In [1]: import numpy as np

In [2]: from numpy import linalg as LA

In [3]: np.set_printoptions(suppress=True, linewidth=140)

In [4]: mat = np.load("m.npy")

In [5]: print(mat)
[[  1  -1   1  -1]
 [  1   0   0   0]
 [  1   1   1   1]
 [  1   2   4   8]
 [  1   3   9  27]
 [  1   4  16  64]
 [  1   5  25 125]
 [  1   6  36 216]
 [  1   7  49 343]
 [  1   8  64 512]
 [  1   9  81 729]]

In [6]: # column 3 is much longer than the rest

In [7]: vec = np.array([3, 1, -2, 4])

In [8]: h = np.maximum(mat @ vec, 0)

In [9]: print(np.maximum(mat @ vec, 0) - np.maximum(-mat @ vec, 0))
[  -4    3    6   29   96  231  458  801 1284 1931 2766]

In [10]: print(mat * (h > 1e-9)[:, None])
[[  0   0   0   0]
 [  1   0   0   0]
 [  1   1   1   1]
 [  1   2   4   8]
 [  1   3   9  27]
 [  1   4  16  64]
 [  1   5  25 125]
 [  1   6  36 216]
 [  1   7  49 343]
 [  1   8  64 512]
 [  1   9  81 729]]

In [11]: print(np.round(np.tanh(mat @ vec), 3))
[-0.999  0.995  1.     1.     1.     1.     1.     1.     1.     1.     1.   ]

In [12]: print(h)
[   0    3    6   29   96  231  458  801 1284 1931 2766]

In [13]: q, r_ = LA.qr(mat)

In [14]: print(r_.round(3))
[[  -3.317  -13.266  -86.232 -610.259]
 [   0.      10.488   83.905  690.116]
 [   0.       0.      29.292  351.5  ]
 [   0.       0.       0.     -78.598]]

In [15]: print(np.round(np.abs(np.diag(r_)), 3))
[ 3.317 10.488 29.292 78.598]

In [16]: print(np.round(q @ r_, 3) + 0)
[[  1.  -1.   1.  -1.]
 [  1.   0.   0.   0.]
 [  1.   1.   1.   1.]
 [  1.   2.   4.   8.]
 [  1.   3.   9.  27.]
 [  1.   4.  16.  64.]
 [  1.   5.  25. 125.]
 [  1.   6.  36. 216.]
 [  1.   7.  49. 343.]
 [  1.   8.  64. 512.]
 [  1.   9.  81. 729.]]

In [17]: print(q.shape, r_.shape)
(11, 4) (4, 4)
